In [1]: import numpy as np

In [2]: np.set_printoptions(suppress=True, linewidth=120)

In [3]: m1 = np.arange(20).reshape(4, 5) + 2

In [4]: m1
Out[4]: 
array([[ 2,  3,  4,  5,  6],
       [ 7,  8,  9, 10, 11],
       [12, 13, 14, 15, 16],
       [17, 18, 19, 20, 21]])

In [5]: T = np.stack([m1, -2 * m1, m1[::-1]])

In [6]: (T @ m1.T).shape
Out[6]: (3, 4, 4)

In [7]: np.linalg.matrix_rank(T)
Out[7]: array([2, 2, 2])

In [8]: def softmax(z):
   ...:     e = np.exp(z - z.max(axis=-1, keepdims=True))
   ...:     return e / e.sum(axis=-1, keepdims=True)
   ...: 

In [9]: np.round(softmax(m1[0]), 2)
Out[9]: array([0.01, 0.03, 0.09, 0.23, 0.64])

In [10]: np.round(softmax(m1[0] + -2), 2)
Out[10]: array([0.01, 0.03, 0.09, 0.23, 0.64])

In [11]: att = m1 @ m1.T / np.sqrt(5)

In [12]: np.round(softmax(att), 2) + 0
Out[12]: 
array([[0., 0., 0., 1.],
       [0., 0., 0., 1.],
       [0., 0., 0., 1.],
       [0., 0., 0., 1.]])

In [13]: softmax(att).round(6).argmax(axis=1)
Out[13]: array([3, 3, 3, 3])

In [14]: left, sig, Vt = np.linalg.svd(m1)

In [15]: sig.round(2) + 0
Out[15]: array([57.47,  2.75,  0.  ,  0.  ])

In [16]: Y = left[:, :2] @ np.diag(sig[:2]) @ Vt[:2]

In [17]: np.linalg.matrix_rank(m1, rtol=0.05)
Out[17]: np.int64(1)

In [18]: np.linalg.matrix_rank(Y)
Out[18]: np.int64(2)

In [19]: round(float(np.linalg.norm(m1 - Y) / np.linalg.norm(m1)), 2)
Out[19]: 0.0

In [20]: Y.round(2)
Out[20]: 
array([[ 2.,  3.,  4.,  5.,  6.],
       [ 7.,  8.,  9., 10., 11.],
       [12., 13., 14., 15., 16.],
       [17., 18., 19., 20., 21.]])

In [21]: data = np.load("mat.npy")

In [22]: data
Out[22]: 
array([[  7,  -5,  -9,   4,   1,   7,  -5,   5,   3,  -6],
       [  9,  -5,   3,   8,   7,  -9,  -4,  -5,  -9,  -3],
       [  9,   6,  -6,   1,   9,  -1,  -1,   4,  -7,  -7],
       [  8,  -8,  -3,   1,   1,  -1,   5,   2,   5,  -8],
       [  8,  -7,   9,   2,   1,   2,   1,   5,  -3,   0],
       [  5,  -3,  -8,   0,   6,  -6,  -1,  -7,  -9,   3],
       [  6,  -6,  -1,  -6,   8,   2,  -1,   5,   9,  -2],
       [  2,  -2,   5,   5,  -7,   9,  -8,  -2,  -7,   0],
       [ 52, -30,   6,  44,  36, -38, -25, -20, -42, -21]])

In [23]: # row 8 dominates

In [24]: left, sig, Vt = np.linalg.svd(data)

In [25]: evecs = Vt[:(sig > 1e-8).sum()]

In [26]: rng = np.random.default_rng(95394)

In [27]: vec = data[6] + -3 * data[1] + rng.integers(2) * np.eye(10)[4]

In [28]: vec
Out[28]: array([-21.,   9., -10., -30., -13.,  29.,  11.,  20.,  36.,   7.])

In [29]: np.allclose(evecs.T @ evecs @ vec, vec)
Out[29]: True

In [30]: round(np.linalg.norm(vec - evecs.T @ evecs @ vec), 2)
Out[30]: np.float64(0.0)

In [31]: np.linalg.matrix_rank(np.vstack([data, vec]))
Out[31]: np.int64(8)

In [32]: r = np.linalg.matrix_rank(data)

In [33]: r
Out[33]: np.int64(8)

In [34]: null = np.linalg.svd(data)[2][r:].T

In [35]: [int(np.linalg.matrix_rank(np.delete(data, i, axis=0))) for i in range(9)]
Out[35]: [8, 8, 7, 7, 7, 7, 7, 7, 8]

In [36]: [int(np.linalg.matrix_rank(data[:, :j + 1])) for j in range(10)]
Out[36]: [1, 2, 3, 4, 5, 6, 7, 8, 8, 8]

In [37]: null.shape
Out[37]: (10, 2)

In [38]: [int(np.linalg.matrix_rank(data[:i])) for i in range(1, len(data) + 1)]
Out[38]: [1, 2, 3, 4, 5, 6, 7, 8, 8]

In [39]: Y = data[0, 0] * data[1:] - np.outer(data[1:, 0], data[0])

In [40]: Y
Out[40]: 
array([[   0,   10,  102,   20,   40, -126,   17,  -80,  -90,   33],
       [   0,   87,   39,  -29,   54,  -70,   38,  -17,  -76,    5],
       [   0,  -16,   51,  -25,   -1,  -63,   75,  -26,   11,   -8],
       [   0,   -9,  135,  -18,   -1,  -42,   47,   -5,  -45,   48],
       [   0,    4,  -11,  -20,   37,  -77,   18,  -74,  -78,   51],
       [   0,  -12,   47,  -66,   50,  -28,   23,    5,   45,   22],
       [   0,   -4,   53,   27,  -51,   49,  -46,  -24,  -55,   12],
       [   0,   50,  510,  100,  200, -630,   85, -400, -450,  165]])

In [41]: np.round(data[:, 0] / data[0, 0], 2)
Out[41]: array([1.  , 1.29, 1.29, 1.14, 1.14, 0.71, 0.86, 0.29, 7.43])

In [42]: np.linalg.cond(Y) > 100
Out[42]: np.True_

In [43]: np.linalg.matrix_rank(Y, rtol=0.1)
Out[43]: np.int64(3)

In [44]: K = np.load("run8.npy")

In [45]: K
Out[45]: 
array([[3, 4, 3, 4],
       [5, 1, 5, 1],
       [3, 4, 3, 4],
       [5, 1, 5, 1]])

In [46]: # rank 2

In [47]: w1 = np.array([[-3, 8, -1], [4, 0, -4], [-6, -6, -6], [5, -7, -1]])

In [48]: coef = np.array([-1, 2, -1])

In [49]: H = np.maximum(K @ w1 + coef, 0)

In [50]: H
Out[50]: 
array([[8, 0, 0],
       [0, 5, 0],
       [8, 0, 0],
       [0, 5, 0]])

In [51]: Z = np.array([[0, 3], [1, -2], [-2, 3]])

In [52]: w1 @ Z
Out[52]: 
array([[ 10, -28],
       [  8,   0],
       [  6, -24],
       [ -5,  26]])

In [53]: np.round(np.linalg.pinv(H), 2)
Out[53]: 
array([[0.06, 0.  , 0.06, 0.  ],
       [0.  , 0.1 , 0.  , 0.1 ],
       [0.  , 0.  , 0.  , 0.  ]])

In [54]: H @ H.T
Out[54]: 
array([[64,  0, 64,  0],
       [ 0, 25,  0, 25],
       [64,  0, 64,  0],
       [ 0, 25,  0, 25]])

In [55]: left, sig, Vt = np.linalg.svd(K)

In [56]: np.argmax(sig[:-1] / (sig[1:] + 1e-6)) + 1
Out[56]: np.int64(2)

In [57]: Y = left[:, :2] @ np.diag(sig[:2]) @ Vt[:2]

In [58]: round(float(np.linalg.norm(K - Y, 2)), 2), round(float(sig[2]), 2)
Out[58]: (0.0, 0.0)

In [59]: round(np.linalg.norm(K - Y) / np.linalg.norm(K), 2)
Out[59]: np.float64(0.0)

In [60]: np.linalg.matrix_rank(Y)
Out[60]: np.int64(2)

In [61]: np.abs(np.diag(np.linalg.qr(K)[1])) > 1e-9
Out[61]: array([ True,  True, False, False])

In [62]: np.allclose(K[:-1].T @ np.linalg.lstsq(K[:-1].T, K[-1])[0], K[-1])
Out[62]: True

In [63]: np.linalg.lstsq(K[:-1].T, K[-1])[2]
Out[63]: np.int32(2)

In [64]: round(float(np.trace(np.linalg.pinv(K) @ K)), 2)
Out[64]: 2.0

In [65]: feats = np.load("dump.npy")

In [66]: feats
Out[66]: 
array([[0, 1, 3, 5, 2, 0, 0, 2, 5, 2, 4, 3, 1],
       [0, 4, 1, 2, 2, 1, 0, 2, 2, 0, 3, 4, 4],
       [0, 0, 4, 5, 0, 2, 0, 3, 0, 1, 2, 4, 5],
       [0, 0, 0, 4, 0, 1, 4, 5, 5, 5, 3, 0, 5],
       [0, 0, 0, 0, 3, 0, 1, 4, 1, 4, 4, 4, 1],
       [0, 0, 0, 0, 0, 5, 5, 1, 0, 0, 4, 3, 0],
       [0, 0, 0, 0, 0, 0, 3, 4, 2, 1, 3, 0, 1],
       [0, 0, 0, 0, 0, 0, 0, 2, 2, 1, 5, 3, 1],
       [0, 0, 0, 0, 0, 0, 0, 0, 4, 4, 3, 5, 3],
       [0, 0, 0, 0, 0, 0, 0, 0, 0, 4, 2, 4, 3],
       [0, 0, 0, 0, 0, 0, 0, 0, 0, 0, 0, 5, 0],
       [0, 0, 0, 0, 0, 0, 0, 0, 0, 0, 0, 1, 4],
       [0, 0, 0, 0, 0, 0, 0, 0, 0, 0, 0, 0, 5]])

In [67]: # looks like rank 12

In [68]: Y = np.array([[-2, 0],
    ...:     [3, 1],
    ...:     [-1, 3],
    ...:     [0, -2],
    ...:     [0, -1],
    ...:     [1, 2],
    ...:     [3, -2],
    ...:     [1, 3],
    ...:     [-3, 3],
    ...:     [3, -3],
    ...:     [-3, 3],
    ...:     [3, 2],
    ...:     [3, 2]])

In [69]: np.einsum("ik,kj->ij", feats, Y)
Out[69]: 
array([[-7, 33],
       [23, 40],
       [25, 36],
       [24, 20],
       [19, 20],
       [18, 21],
       [ 4, 20],
       [-4, 32],
       [15, 25],
       [27,  8],
       [15, 10],
       [15, 10],
       [15, 10]])

In [70]: np.vstack([feats, Y.T]).shape
Out[70]: (15, 13)

In [71]: np.einsum("ij->j", feats)
Out[71]: array([ 0,  5,  8, 16,  7,  9, 13, 23, 21, 22, 33, 36, 33])

In [72]: np.einsum("ij,ij->i", feats, feats)
Out[72]: array([ 98,  75, 100, 142,  76,  76,  40,  44,  75,  45,  25,  17,  25])

In [73]: Y.T @ feats.T
Out[73]: 
array([[-7, 23, 25, 24, 19, 18,  4, -4, 15, 27, 15, 15, 15],
       [33, 40, 36, 20, 20, 21, 20, 32, 25,  8, 10, 10, 10]])

In [74]: feats @ Y
Out[74]: 
array([[-7, 33],
       [23, 40],
       [25, 36],
       [24, 20],
       [19, 20],
       [18, 21],
       [ 4, 20],
       [-4, 32],
       [15, 25],
       [27,  8],
       [15, 10],
       [15, 10],
       [15, 10]])
